$ python3 -q
>>> import numpy as np
>>> from numpy import linalg as LA
>>> np.set_printoptions(suppress=True, linewidth=120)
>>> f = np.array([1, 1])
>>> g = np.array([1, 1, 0, 2, 2, -2, 0])
>>> feats = f[:, None] + g[None, :]
>>> feats
array([[ 2,  2,  1,  3,  3, -1,  1],
       [ 2,  2,  1,  3,  3, -1,  1]])
>>> # row 1 repeats row 0
>>> rank = LA.matrix_rank(feats)
>>> rank
np.int64(1)
>>> N = LA.svd(feats)[2][rank:].T
>>> np.allclose(feats @ N, 0)
True
>>> [int(LA.matrix_rank(feats[:, :j + 1])) for j in range(7)]
[1, 1, 1, 1, 1, 1, 1]
>>> np.round(N @ N.T, 2)
array([[ 0.86, -0.14, -0.07, -0.21, -0.21,  0.07, -0.07],
       [-0.14,  0.86, -0.07, -0.21, -0.21,  0.07, -0.07],
       [-0.07, -0.07,  0.97, -0.1 , -0.1 ,  0.03, -0.03],
       [-0.21, -0.21, -0.1 ,  0.69, -0.31,  0.1 , -0.1 ],
       [-0.21, -0.21, -0.1 , -0.31,  0.69,  0.1 , -0.1 ],
       [ 0.07,  0.07,  0.03,  0.1 ,  0.1 ,  0.97,  0.03],
       [-0.07, -0.07, -0.03, -0.1 , -0.1 ,  0.03,  0.97]])
>>> [int(LA.matrix_rank(np.delete(feats, i, axis=0))) for i in range(2)]
[1, 1]
>>> left, sigma, vt = LA.svd(feats)
>>> V = vt[:(sigma > 1e-8).sum()]
>>> rng = np.random.default_rng(78)
>>> x = feats[0] + -3 * feats[1] + rng.integers(2) * np.eye(7)[5]
>>> x
array([-4., -4., -2., -6., -6.,  3., -2.])
>>> np.round(V.T @ V, 2)
array([[ 0.14,  0.14,  0.07,  0.21,  0.21, -0.07,  0.07],
       [ 0.14,  0.14,  0.07,  0.21,  0.21, -0.07,  0.07],
       [ 0.07,  0.07,  0.03,  0.1 ,  0.1 , -0.03,  0.03],
       [ 0.21,  0.21,  0.1 ,  0.31,  0.31, -0.1 ,  0.1 ],
       [ 0.21,  0.21,  0.1 ,  0.31,  0.31, -0.1 ,  0.1 ],
       [-0.07, -0.07, -0.03, -0.1 , -0.1 ,  0.03, -0.03],
       [ 0.07,  0.07,  0.03,  0.1 ,  0.1 , -0.03,  0.03]])
>>> np.round(np.diag(V.T @ V), 2)
array([0.14, 0.14, 0.03, 0.31, 0.31, 0.03, 0.03])
>>> LA.matrix_rank(np.vstack([feats, x]))
np.int64(2)
>>> np.allclose(V.T @ V @ x, x)
False
>>> B = feats / np.sqrt((feats ** 2).mean(axis=1, keepdims=True))
>>> np.round(LA.norm(B, axis=1), 2)
array([2.65, 2.65])
>>> np.round(feats - feats.mean(axis=1, keepdims=True), 2)
array([[ 0.43,  0.43, -0.57,  1.43,  1.43, -2.57, -0.57],
       [ 0.43,  0.43, -0.57,  1.43,  1.43, -2.57, -0.57]])
>>> LA.cond(feats) > 100
np.True_
>>> LA.matrix_rank(feats, rtol=0.1)
np.int64(1)
>>> np.round(LA.norm(feats, 2) / LA.norm(feats), 2)
np.float64(1.0)
>>> np.argsort(-LA.norm(feats, axis=0).round(6), kind="stable")[:3]
array([3, 4, 0])
>>> [round(float(x), 2) for x in LA.svd(feats, compute_uv=False)[:3]]
[7.62, 0.0]
>>> left, sigma, vt = LA.svd(feats)
>>> np.argmax(sigma[:-1] / (sigma[1:] + 1e-6)) + 1
np.int64(1)
>>> sigma.round(2) + 0
array([7.62, 0.  ])
>>> B = left[:, :1] @ np.diag(sigma[:1]) @ vt[:1]
>>> np.round(LA.norm(feats - B, 2), 2), round(float(sigma[1]), 2)
(np.float64(0.0), 0.0)
>>> LA.matrix_rank(feats, rtol=0.05)
np.int64(1)
>>> arr = np.load("case3.npy")
>>> arr
array([[0.4 , 0.13, 0.47],
       [0.2 , 0.45, 0.35],
       [0.29, 0.18, 0.53]])
>>> # row-stochastic, so 1 is an eigenvalue
>>> hat = np.triu(np.array([[4, -3, 1], [2, -4, -5], [-2, -5, 2]]), 1) + np.eye(3)
>>> B = hat @ arr @ LA.inv(hat)
>>> np.round(hat @ arr - arr @ hat, 2)
array([[-0.31,  0.03, -0.27],
       [-1.45, -0.3 , -0.6 ],
       [ 0.  ,  0.87,  0.61]])
>>> lab = rng.permutation(3)
>>> lab
array([0, 2, 1])
>>> B = arr[lab][:, lab]
>>> np.round(np.sort(np.abs(LA.eigvals(B))), 2)
array([0.09, 0.29, 1.  ])
>>> np.round(LA.det(B), 2), round(LA.det(arr[lab]), 2)
(np.float64(0.03), np.float64(-0.03))
>>> O, V = LA.qr(arr[:, :1])[0], LA.qr(arr[:, 1:])[0]
>>> sigma = LA.svd(O.T @ V, compute_uv=False)
>>> (sigma > 0.9).sum()
np.int64(1)
>>> J = np.loadtxt("sample5.csv", delimiter=",")
>>> J
array([[ 1., -4.,  6.],
       [-4.,  1., -4.],
       [ 6., -4.,  1.]])
>>> evals, V = LA.eigh(J)
>>> np.abs(V[:, -1]).round(6).argmax()
np.int64(0)
>>> np.round(V.T @ J @ V, 2) + 0
array([[-5. ,  0. ,  0. ],
       [ 0. , -2.4,  0. ],
       [ 0. ,  0. , 10.4]])
>>> np.round(LA.eigvalsh(J + -2 * np.eye(3)), 2)
array([-7. , -4.4,  8.4])
>>> np.round(evals.sum(), 2), np.trace(J)
(np.float64(3.0), np.float64(3.0))
>>> (evals > 1e-8).sum(), (evals < -1e-8).sum()
(np.int64(1), np.int64(2))
>>> np.unique(evals.round(6) + 0, return_counts=True)[1]
array([1, 1, 1])
>>> left, sigma, vt = LA.svd(J, full_matrices=False)
>>> np.allclose(left * sigma @ vt, J)
True
>>> np.round(left.T @ J @ vt.T, 2) + 0
array([[10.4,  0. ,  0. ],
       [ 0. ,  5. ,  0. ],
       [ 0. ,  0. ,  2.4]])
>>> np.round(np.abs(vt[0]), 2)
array([0.61, 0.52, 0.61])
>>> np.round(left.T @ left, 2) + 0
array([[1., 0., 0.],
       [0., 1., 0.],
       [0., 0., 1.]])
>>> f = np.array([-1, 2, -1])
>>> B = J + np.outer(f, np.eye(3)[2])
>>> B
array([[ 1., -4.,  5.],
       [-4.,  1., -2.],
       [ 6., -4.,  0.]])
>>> LA.matrix_rank(B - J)
np.int64(1)
>>> np.einsum("ii->", B)
np.float64(2.0)
>>> np.einsum("ij,ji->", B, B)
np.float64(110.0)
>>> np.round(LA.det(2 * B), 2), round(float(LA.det(B)), 2)
(np.float64(720.0), 90.0)
>>> M = np.load("w.npy")
>>> M
array([[5, 0, 0, 0, 0, 0, 0],
       [0, 5, 0, 0, 0, 0, 0],
       [0, 0, 7, 0, 0, 0, 0],
       [0, 0, 0, 2, 0, 0, 0],
       [0, 0, 0, 0, 8, 0, 0],
       [0, 0, 0, 0, 0, 9, 0],
       [0, 0, 0, 0, 0, 0, 8]])
>>> M @ M
array([[25,  0,  0,  0,  0,  0,  0],
       [ 0, 25,  0,  0,  0,  0,  0],
       [ 0,  0, 49,  0,  0,  0,  0],
       [ 0,  0,  0,  4,  0,  0,  0],
       [ 0,  0,  0,  0, 64,  0,  0],
       [ 0,  0,  0,  0,  0, 81,  0],
       [ 0,  0,  0,  0,  0,  0, 64]])
>>> round(LA.det(M), 2)
np.float64(201600.0)
>>> np.flatnonzero(LA.matrix_power((M != 0) + (M.T != 0) + np.eye(7), 7)[5])
array([5])
>>> (M != 0).astype(int)
array([[1, 0, 0, 0, 0, 0, 0],
       [0, 1, 0, 0, 0, 0, 0],
       [0, 0, 1, 0, 0, 0, 0],
       [0, 0, 0, 1, 0, 0, 0],
       [0, 0, 0, 0, 1, 0, 0],
       [0, 0, 0, 0, 0, 1, 0],
       [0, 0, 0, 0, 0, 0, 1]])
>>> np.round(np.sort(LA.eigvals(M).real), 2)
array([2., 5., 5., 7., 8., 8., 9.])
>>> evals, V = LA.eigh(M)
>>> x = np.array([0, 0, 2, -1, 0, 0, 0])
>>> np.round(LA.eigvalsh(M[1:, 1:]), 2)
array([2., 5., 7., 8., 8., 9.])
>>> x @ M @ x / (x @ x), evals[0], evals[-1]
(np.float64(6.0), np.float64(2.0), np.float64(9.0))
>>> np.round(V * np.sqrt(evals) @ V.T, 2)
array([[2.24, 0.  , 0.  , 0.  , 0.  , 0.  , 0.  ],
       [0.  , 2.24, 0.  , 0.  , 0.  , 0.  , 0.  ],
       [0.  , 0.  , 2.65, 0.  , 0.  , 0.  , 0.  ],
       [0.  , 0.  , 0.  , 1.41, 0.  , 0.  , 0.  ],
       [0.  , 0.  , 0.  , 0.  , 2.83, 0.  , 0.  ],
       [0.  , 0.  , 0.  , 0.  , 0.  , 3.  , 0.  ],
       [0.  , 0.  , 0.  , 0.  , 0.  , 0.  , 2.83]])
>>> evals, V = LA.eigh(M)
>>> np.unique(evals.round(6) + 0, return_counts=True)[1]
array([1, 2, 1, 2, 1])
>>> np.abs(V[:, -1]).round(6).argmax()
np.int64(5)
